% ipython --no-banner

In [1]: import numpy as np

In [2]: from numpy import linalg as LA

In [3]: np.set_printoptions(suppress=True, linewidth=120)

In [4]: def tidy(a):
   ...:     return np.round(a, 2) + 0
   ...: 

In [5]: A = np.loadtxt("m.csv", delimiter=",")

In [6]: print(A)
[[ 3.  0. -2.  0.  3.  2.  3. -3.  0.]
 [ 0.  3.  1.  0.  1.  1. -1. -1.  3.]
 [ 0.  0.  3. -1.  1.  0. -1. -3. -1.]
 [ 0.  0.  0. -1. -2. -2.  1.  0. -2.]
 [ 0.  0.  0.  0. -1.  2. -3. -2. -3.]
 [ 0.  0.  0.  0.  0. -1. -1.  3.  3.]
 [ 0.  0.  0.  0.  0.  0.  2. -3. -1.]
 [ 0.  0.  0.  0.  0.  0.  0.  2. -2.]
 [ 0.  0.  0.  0.  0.  0.  0.  0.  2.]]

In [7]: # triangular: eigenvalues sit on the diagonal

In [8]: x = np.array([-9, 7, 1, 1, -6, 4, 3, 4, -6])

In [9]: rhs = A @ x

In [10]: beta, lr = np.zeros(9), 1 / LA.norm(A, 2) ** 2

In [11]: for i in range(200):
    ...:     beta -= lr * A.T @ (A @ beta - rhs)
    ...:     if i % 50 == 0: print(i, round(LA.norm(A @ beta - rhs), 2))
    ...: 
0 27.4
50 2.47
100 1.1
150 0.98

In [12]: print(tidy(beta))
[-8.28  7.5   0.53  3.58 -5.13  1.79  2.02  3.44 -6.4 ]

In [13]: def softmax(z):
    ...:     e = np.exp(z - z.max(axis=-1, keepdims=True))
    ...:     return e / e.sum(axis=-1, keepdims=True)
    ...: 

In [14]: print(tidy(softmax(A).sum(axis=1)))
[1. 1. 1. 1. 1. 1. 1. 1. 1.]

In [15]: att = A @ A.T / np.sqrt(9)

In [16]: print(tidy(softmax(att)[4] @ A))
[ 0.    0.    0.01  0.   -0.99  1.99 -2.99 -2.   -2.99]

In [17]: print(softmax(att).round(6).argmax(axis=1))
[0 1 2 3 4 5 0 7 1]

In [18]: print(tidy(softmax(att + np.triu(np.full(att.shape, -np.inf), 1))))
[[1.   0.   0.   0.   0.   0.   0.   0.   0.  ]
 [0.   1.   0.   0.   0.   0.   0.   0.   0.  ]
 [0.   0.   0.99 0.   0.   0.   0.   0.   0.  ]
 [0.   0.   0.01 0.99 0.   0.   0.   0.   0.  ]
 [0.   0.   0.   0.   0.99 0.   0.   0.   0.  ]
 [0.   0.01 0.   0.   0.   0.99 0.   0.   0.  ]
 [0.54 0.   0.05 0.01 0.01 0.   0.39 0.   0.  ]
 [0.01 0.   0.01 0.17 0.09 0.05 0.01 0.66 0.  ]
 [0.05 0.35 0.02 0.01 0.01 0.35 0.02 0.01 0.18]]

In [19]: x = np.array([4, 2, 0, 3, 5, 1, 4, 9, 9])

In [20]: print(A @ np.ones(9))
[ 6.  7. -2. -6. -7.  4. -2.  0.  2.]

In [21]: print(np.einsum("ij,j->i", A, x))
[ 14.  26. -38. -29. -60.  49. -28.   0.  18.]

In [22]: print(LA.norm(A @ x) <= LA.norm(A, 2) * LA.norm(x) + 1e-9)
True

In [23]: print((A @ x).argmax())
5

In [24]: print(A @ np.eye(9)[1])
[0. 3. 0. 0. 0. 0. 0. 0. 0.]

In [25]: f = np.array([3, 5, -2])

In [26]: print(np.array([np.convolve(row, f, "same") for row in A]))
[[ 15. -12. -10.  13.  21.  13.   2. -21.   6.]
 [  9.  18.  -1.   1.   8.   0. -10.   6.  17.]
 [  0.   9.  12.  -8.   7.  -5. -14. -16.   1.]
 [  0.   0.  -3. -11. -14.  -3.   9.  -8. -10.]
 [  0.   0.   0.  -3.   1.   3. -25. -13. -11.]
 [  0.   0.   0.   0.  -3.  -8.   6.  26.   9.]
 [  0.   0.   0.   0.   0.   6.   1. -22.   1.]
 [  0.   0.   0.   0.   0.   0.   6.   4. -14.]
 [  0.   0.   0.   0.   0.   0.   0.   6.  10.]]

In [27]: print(np.correlate(A[3], A[8], "full"))
[ 0.  0.  0. -2. -4. -4.  2.  0. -4.  0.  0.  0.  0.  0.  0.  0.  0.]
